>>> import numpy as np
>>> np.set_printoptions(precision=2, suppress=True, linewidth=120)
>>> tidy = lambda a: np.round(a, 2) + 0
>>> mat = np.array([[0, 1, 1, 2], [0, 0, 1, 2], [0, 0, 0, 0], [0, 0, 0, 0]])
>>> rng = np.random.default_rng(62539)
>>> other = mat + rng.integers(-2, 3, (4, 2)) @ rng.integers(-2, 3, (2, 4))
>>> other
array([[-8,  1,  7,  2],
       [ 2,  2, -1,  0],
       [ 4,  4, -4, -4],
       [-2,  6,  0, -6]])
>>> np.abs(other - mat).sum(axis=1)
array([14,  8, 16, 14])
>>> np.linalg.matrix_rank(other)
np.int64(4)
>>> tidy(np.linalg.svd(other, compute_uv=False))
array([12.98,  9.7 ,  2.08,  0.06])
>>> other - other[0]
array([[  0,   0,   0,   0],
       [ 10,   1,  -8,  -2],
       [ 12,   3, -11,  -6],
       [  6,   5,  -7,  -8]])
>>> other.sum(axis=0)
array([-4, 13,  2, -8])
>>> P = np.triu(np.array([[2, -2, -7, -9], [4, 7, 8, -8], [8, 4, 8, -5], [-3, 6, 8, -7]]), 1) + np.eye(4)
>>> other = P @ mat @ np.linalg.inv(P)
>>> np.linalg.matrix_rank(other)
np.int64(2)
>>> other
array([[  0.,   1.,  -9., -39.],
       [  0.,   0.,   1.,   7.],
       [  0.,   0.,   0.,   0.],
       [  0.,   0.,   0.,   0.]])
>>> tidy(np.linalg.det(other))
np.float64(0.0)
>>> U, s, Vh = np.linalg.svd(mat)
>>> vecs = Vh[:(s > 1e-8).sum()]
>>> x = mat[3] + 4 * mat[0] + rng.integers(2) * np.eye(4)[2]
>>> x
array([0., 4., 5., 8.])
>>> tidy(np.diag(vecs.T @ vecs))
array([0. , 1. , 0.2, 0.8])
>>> tidy(np.linalg.norm(x - vecs.T @ vecs @ x))
np.float64(0.89)
>>> np.linalg.matrix_rank(np.vstack([mat, x]))
np.int64(3)
>>> ang = np.radians(36)
>>> r_ = np.eye(4)
>>> r_[1, 1] = r_[3, 3] = np.cos(ang)
>>> r_[1, 3], r_[3, 1] = -np.sin(ang), np.sin(ang)
>>> tidy(r_)
array([[ 1.  ,  0.  ,  0.  ,  0.  ],
       [ 0.  ,  0.81,  0.  , -0.59],
       [ 0.  ,  0.  ,  1.  ,  0.  ],
       [ 0.  ,  0.59,  0.  ,  0.81]])
>>> other = mat @ r_.T
>>> np.allclose(mat @ mat.T, other @ other.T)
True
>>> tidy(np.abs(other - mat).max(axis=0))
array([0.  , 1.37, 0.  , 0.38])
>>> tidy(np.linalg.svd(mat, compute_uv=False)), tidy(np.linalg.svd(other, compute_uv=False))
(array([3.24, 0.69, 0.  , 0.  ]), array([3.24, 0.69, 0.  , 0.  ]))
>>> np.allclose(np.linalg.norm(mat, axis=1), np.linalg.norm(other, axis=1))
True
>>> K = np.load("mat.npy")
>>> K
array([[2, 6, 2, 6],
       [5, 7, 5, 7],
       [2, 6, 2, 6],
       [5, 7, 5, 7]])
>>> tidy(np.linalg.norm(K))
np.float64(21.35)
>>> K.sum(axis=0)
array([14, 26, 14, 26])
>>> K.shape
(4, 4)
>>> np.count_nonzero(K)
np.int64(16)
>>> np.linalg.matrix_rank(K)
np.int64(2)
>>> tidy(np.linalg.svd(K, compute_uv=False))
array([21.14,  3.03,  0.  ,  0.  ])
>>> U, s, Vh = np.linalg.svd(K)
>>> tidy(s)
array([21.14,  3.03,  0.  ,  0.  ])
>>> other = U[:, :2] @ np.diag(s[:2]) @ Vh[:2]
>>> np.linalg.matrix_rank(other)
np.int64(2)
>>> tidy(np.linalg.norm(K - other, 2)), tidy(s[2])
(np.float64(0.0), np.float64(0.0))
>>> tidy(np.linalg.det(K))
np.float64(0.0)
>>> np.allclose(K, K.T)
False
>>> np.trace(K)
np.int64(18)
>>> np.linalg.matrix_power(K, 3)
array([[1352, 2328, 1352, 2328],
       [1940, 3292, 1940, 3292],
       [1352, 2328, 1352, 2328],
       [1940, 3292, 1940, 3292]])
>>> tidy(np.abs(np.linalg.eigvals(K)).max())
np.float64(21.04)
>>> tidy(K @ np.linalg.pinv(K) @ K)
array([[2., 6., 2., 6.],
       [5., 7., 5., 7.],
       [2., 6., 2., 6.],
       [5., 7., 5., 7.]])
>>> np.linalg.lstsq(K[:-1].T, K[-1])[2]
np.int32(2)
>>> np.abs(np.diag(np.linalg.qr(K)[1])) > 1e-9
array([ True,  True, False, False])
>>> m1 = np.load("case7.npy")
>>> tidy(m1)
array([[0.15, 0.08, 0.17, 0.1 , 0.08, 0.19, 0.19],
       [0.08, 0.04, 0.09, 0.05, 0.04, 0.1 , 0.1 ],
       [0.17, 0.09, 0.2 , 0.12, 0.09, 0.22, 0.22],
       [0.1 , 0.05, 0.12, 0.07, 0.05, 0.13, 0.13],
       [0.08, 0.04, 0.09, 0.05, 0.04, 0.1 , 0.1 ],
       [0.19, 0.1 , 0.22, 0.13, 0.1 , 0.25, 0.25],
       [0.19, 0.1 , 0.22, 0.13, 0.1 , 0.25, 0.25]])
>>> U, s, Vh = np.linalg.svd(m1)
>>> tidy(s)
array([1., 0., 0., 0., 0., 0., 0.])
>>> np.argmax(s[:-1] / (s[1:] + 1e-6)) + 1
np.int64(1)
>>> other = U[:, :1] @ np.diag(s[:1]) @ Vh[:1]
>>> tidy(np.abs(m1 - other).max())
np.float64(0.0)
>>> np.linalg.matrix_rank(other)
np.int64(1)
>>> tidy(np.linalg.norm(m1 - other, 2)), tidy(s[1])
(np.float64(0.0), np.float64(0.0))
>>> x = np.array([-1, 1, 0, 2, 2, -2, 0])
>>> tidy(m1 @ m1 @ x)
array([-0.09, -0.05, -0.1 , -0.06, -0.05, -0.12, -0.12])
>>> tidy(np.eye(7) - m1)
array([[ 0.85, -0.08, -0.17, -0.1 , -0.08, -0.19, -0.19],
       [-0.08,  0.96, -0.09, -0.05, -0.04, -0.1 , -0.1 ],
       [-0.17, -0.09,  0.8 , -0.12, -0.09, -0.22, -0.22],
       [-0.1 , -0.05, -0.12,  0.93, -0.05, -0.13, -0.13],
       [-0.08, -0.04, -0.09, -0.05,  0.96, -0.1 , -0.1 ],
       [-0.19, -0.1 , -0.22, -0.13, -0.1 ,  0.75, -0.25],
       [-0.19, -0.1 , -0.22, -0.13, -0.1 , -0.25,  0.75]])
>>> tidy((x - m1 @ x) @ (m1 @ x))
np.float64(0.0)
>>> tidy(np.linalg.eigvalsh(2 * m1 - np.eye(7)))
array([-1., -1., -1., -1., -1., -1.,  1.])
>>> tidy(m1 @ x)
array([-0.09, -0.05, -0.1 , -0.06, -0.05, -0.12, -0.12])
>>> np.trace(m1)
np.float64(1.0)
>>> np.linalg.cond(mat) > 100
np.True_
>>> np.linalg.matrix_rank(mat, rtol=0.1)
np.int64(2)
>>> tidy(np.linalg.norm(mat, 2) / np.linalg.norm(mat))
np.float64(0.98)
>>> [round(float(x), 2) for x in np.linalg.svd(mat, compute_uv=False)[:3]]
[3.24, 0.69, 0.0]
>>> w, vecs = np.linalg.eigh(m1)
>>> x = np.array([-3, -2, -2, -2, -6, 7, 3])
>>> tidy(np.linalg.eigvalsh(m1[1:, 1:]))
array([0.  , 0.  , 0.  , 0.  , 0.  , 0.85])
>>> tidy(x @ m1 @ x)
np.float64(0.63)
>>> np.allclose(mat[:-1].T @ np.linalg.lstsq(mat[:-1].T, mat[-1])[0], mat[-1])
True
>>> tidy(np.trace(np.linalg.pinv(mat) @ mat))
np.float64(2.0)
>>> np.abs(np.diag(np.linalg.qr(mat)[1])) > 1e-9
array([False, False, False, False])
>>> np.unique(mat.round(6), axis=0).shape
(3, 4)
>>> J = np.load("test10.npy")
>>> J
array([[-10.54, -19.67,  10.37],
       [ -9.38, -20.15,  11.99],
       [-10.67, -19.13,   9.36],
       [-11.87, -20.04,   9.03],
       [-12.39, -19.93,   9.82],
       [-10.08, -20.41,   9.97],
       [-10.86, -23.62,   8.8 ],
       [-10.39, -20.96,   9.91],
       [-10.55, -20.05,   8.57],
       [-10.28, -19.16,   8.84]])
>>> other = J / np.sqrt((J ** 2).mean(axis=1, keepdims=True))
>>> np.linalg.matrix_rank(other) == np.linalg.matrix_rank(J)
np.True_
>>> other = np.c_[J[:, :2] @ np.array([[0, 2], [0, 0]]), np.array([0, 2, 0, -3, 2, -3, 1, -3, -2, 2])]
>>> other
array([[  0.  , -21.08,   0.  ],
       [  0.  , -18.76,   2.  ],
       [  0.  , -21.34,   0.  ],
       [  0.  , -23.74,  -3.  ],
       [  0.  , -24.78,   2.  ],
       [  0.  , -20.16,  -3.  ],
       [  0.  , -21.72,   1.  ],
       [  0.  , -20.78,  -3.  ],
       [  0.  , -21.1 ,  -2.  ],
       [  0.  , -20.56,   2.  ]])
>>> tidy(np.linalg.norm(other - J @ np.linalg.lstsq(J, other)[0], axis=0))
array([0.  , 0.  , 6.36])
>>> f = np.array([-1, -2])
>>> tidy(np.cross(other[5, :3], other[0, :3]))
array([-63.24,   0.  ,   0.  ])
>>> np.array([np.convolve(row, f, "same") for row in other])
array([[ 0.  , 21.08, 42.16],
       [ 0.  , 18.76, 35.52],
       [ 0.  , 21.34, 42.68],
       [ 0.  , 23.74, 50.48],
       [ 0.  , 24.78, 47.56],
       [ 0.  , 20.16, 43.32],
       [ 0.  , 21.72, 42.44],
       [ 0.  , 20.78, 44.56],
       [ 0.  , 21.1 , 44.2 ],
       [ 0.  , 20.56, 39.12]])
>>> C = J[[8, 9]].astype(float)
>>> for _ in range(4):
...     z = np.linalg.norm(J[:, None] - C, axis=-1).argmin(axis=1)
...     C = np.array([J[z == j].mean(axis=0) for j in range(2)])
... 
>>> z
array([1, 1, 1, 0, 0, 1, 0, 0, 0, 1])
>>> tidy(C[1] - C[0])
array([1.02, 1.22, 0.88])
>>> tidy(C)
array([[-11.21, -20.92,   9.23],
       [-10.19, -19.7 ,  10.11]])
>>> np.abs(C[1] - C[0]).argmax()
np.int64(1)
>>> np.linalg.cond(K) > 100
np.True_
>>> [round(float(x), 2) for x in np.linalg.svd(K, compute_uv=False)[:3]]
[21.14, 3.03, 0.0]
>>> F = np.array([[1, 3, 3], [3, 9, 9], [3, 9, 9]])
>>> U, s, Vh = np.linalg.svd(F)
>>> np.argmax(s[:-1] / (s[1:] + 1e-6)) + 1
np.int64(1)
>>> tidy(s)
array([19.,  0.,  0.])
>>> other = U[:, :1] @ np.diag(s[:1]) @ Vh[:1]
>>> tidy(other)
array([[1., 3., 3.],
       [3., 9., 9.],
       [3., 9., 9.]])
>>> tidy(np.linalg.norm(F - other, 2)), tidy(s[1])
(np.float64(0.0), np.float64(0.0))
>>> tidy(np.abs(F - other).max())
np.float64(0.0)
>>> feats = np.load("x.npy")
>>> feats
array([[-2,  0,  0, -1,  0,  0],
       [ 0, -2,  0,  0, -1,  0],
       [ 0,  0, -2,  0,  0, -1],
       [-1,  0,  0, -2,  0,  0],
       [ 0, -1,  0,  0, -2,  0],
       [ 0,  0, -1,  0,  0, -2]])
>>> q, vecs = np.linalg.qr(feats[:, :2])[0], np.linalg.qr(feats[:, 2:])[0]
>>> s = np.linalg.svd(q.T @ vecs, compute_uv=False)
>>> (s > 0.9).sum()
np.int64(0)
>>> tidy(np.linalg.norm(q @ q.T - vecs @ vecs.T, 2))
np.float64(1.0)
>>> tidy(s)
array([0.8, 0.8])
>>> cov = feats.T @ feats
>>> np.linalg.matrix_rank(cov)
np.int64(6)
>>> cov
array([[5, 0, 0, 4, 0, 0],
       [0, 5, 0, 0, 4, 0],
       [0, 0, 5, 0, 0, 4],
       [4, 0, 0, 5, 0, 0],
       [0, 4, 0, 0, 5, 0],
       [0, 0, 4, 0, 0, 5]])
>>> np.diag(cov)
array([5, 5, 5, 5, 5, 5])
>>> (feats @ feats.T).shape
(6, 6)
>>> ang = np.radians(60)
>>> r_ = np.eye(6)
>>> r_[2, 2] = r_[4, 4] = np.cos(ang)
>>> r_[2, 4], r_[4, 2] = -np.sin(ang), np.sin(ang)
>>> tidy(r_)
array([[ 1.  ,  0.  ,  0.  ,  0.  ,  0.  ,  0.  ],
       [ 0.  ,  1.  ,  0.  ,  0.  ,  0.  ,  0.  ],
       [ 0.  ,  0.  ,  0.5 ,  0.  , -0.87,  0.  ],
       [ 0.  ,  0.  ,  0.  ,  1.  ,  0.  ,  0.  ],
       [ 0.  ,  0.  ,  0.87,  0.  ,  0.5 ,  0.  ],
       [ 0.  ,  0.  ,  0.  ,  0.  ,  0.  ,  1.  ]])
>>> other = feats @ r_.T
>>> tidy(np.linalg.det(r_)), np.trace(r_)
(np.float64(1.0), np.float64(5.0))
>>> z = rng.permutation(6)
>>> z
array([0, 5, 4, 2, 1, 3])
>>> other = feats[z][:, z]
>>> other
array([[-2,  0,  0,  0,  0, -1],
       [ 0, -2,  0, -1,  0,  0],
       [ 0,  0, -2,  0, -1,  0],
       [ 0, -1,  0, -2,  0,  0],
       [ 0,  0, -1,  0, -2,  0],
       [-1,  0,  0,  0,  0, -2]])
>>> np.diag(other)
array([-2, -2, -2, -2, -2, -2])
>>> np.trace(other)
np.int64(-12)
>>> tidy(np.linalg.det(other)), tidy(np.linalg.det(feats[z]))
(np.float64(27.0), np.float64(27.0))
>>> data = np.load("run12.npy")
>>> data
array([[ 4,  5,  6,  7,  8],
       [ 9, 10, 11, 12, 13],
       [14, 15, 16, 17, 18],
       [19, 20, 21, 22, 23],
       [24, 25, 26, 27, 28],
       [29, 30, 31, 32, 33]])
>>> # rank 2
>>> np.abs(np.diag(np.linalg.qr(data)[1])) > 1e-9
array([ True,  True, False, False, False])
>>> tidy(data @ np.linalg.pinv(data) @ data)
array([[ 4.,  5.,  6.,  7.,  8.],
       [ 9., 10., 11., 12., 13.],
       [14., 15., 16., 17., 18.],
       [19., 20., 21., 22., 23.],
       [24., 25., 26., 27., 28.],
       [29., 30., 31., 32., 33.]])
>>> np.linalg.lstsq(data[:-1].T, data[-1])[2]
np.int32(2)
>>> np.allclose(data[:-1].T @ np.linalg.lstsq(data[:-1].T, data[-1])[0], data[-1])
True
>>> np.unique(data.round(6), axis=0).shape
(6, 5)
>>> U, s, Vh = np.linalg.svd(data)
>>> tidy(s)
array([111.82,   3.24,   0.  ,   0.  ,   0.  ])
>>> np.argmax(s[:-1] / (s[1:] + 1e-6)) + 1
np.int64(2)
>>> other = U[:, :2] @ np.diag(s[:2]) @ Vh[:2]
>>> tidy(np.linalg.norm(data - other) / np.linalg.norm(data))
np.float64(0.0)
>>> tidy(np.abs(data - other).max())
np.float64(0.0)
>>> tidy(other)
array([[ 4.,  5.,  6.,  7.,  8.],
       [ 9., 10., 11., 12., 13.],
       [14., 15., 16., 17., 18.],
       [19., 20., 21., 22., 23.],
       [24., 25., 26., 27., 28.],
       [29., 30., 31., 32., 33.]])
>>> tidy(np.linalg.norm(data - other, 2)), tidy(s[2])
(np.float64(0.0), np.float64(0.0))
>>> U, s, Vh = np.linalg.svd(data, full_matrices=False)
>>> tidy(Vh @ Vh.T)
array([[1., 0., 0., 0., 0.],
       [0., 1., 0., 0., 0.],
       [0., 0., 1., 0., 0.],
       [0., 0., 0., 1., 0.],
       [0., 0., 0., 0., 1.]])
>>> tidy(np.sqrt((s ** 2).sum())), tidy(np.linalg.norm(data))
(np.float64(111.87), np.float64(111.87))
>>> tidy(s)
array([111.82,   3.24,   0.  ,   0.  ,   0.  ])
>>> tidy(np.cumsum(s ** 2) / np.sum(s ** 2))
array([1., 1., 1., 1., 1.])
>>> tidy(U.T @ data @ Vh.T)
array([[111.82,   0.  ,   0.  ,   0.  ,   0.  ],
       [  0.  ,   3.24,   0.  ,   0.  ,   0.  ],
       [  0.  ,   0.  ,   0.  ,   0.  ,   0.  ],
       [  0.  ,   0.  ,   0.  ,   0.  ,   0.  ],
       [  0.  ,   0.  ,   0.  ,   0.  ,   0.  ]])
>>> U.shape, s.shape, Vh.shape
((6, 5), (5,), (5, 5))
>>> tidy(np.abs(Vh[0]))
array([0.41, 0.43, 0.45, 0.47, 0.49])
>>> np.abs(U[:, 0]).round(6).argmax()
np.int64(5)
>>> tidy(s / s[0])
array([1.  , 0.03, 0.  , 0.  , 0.  ])
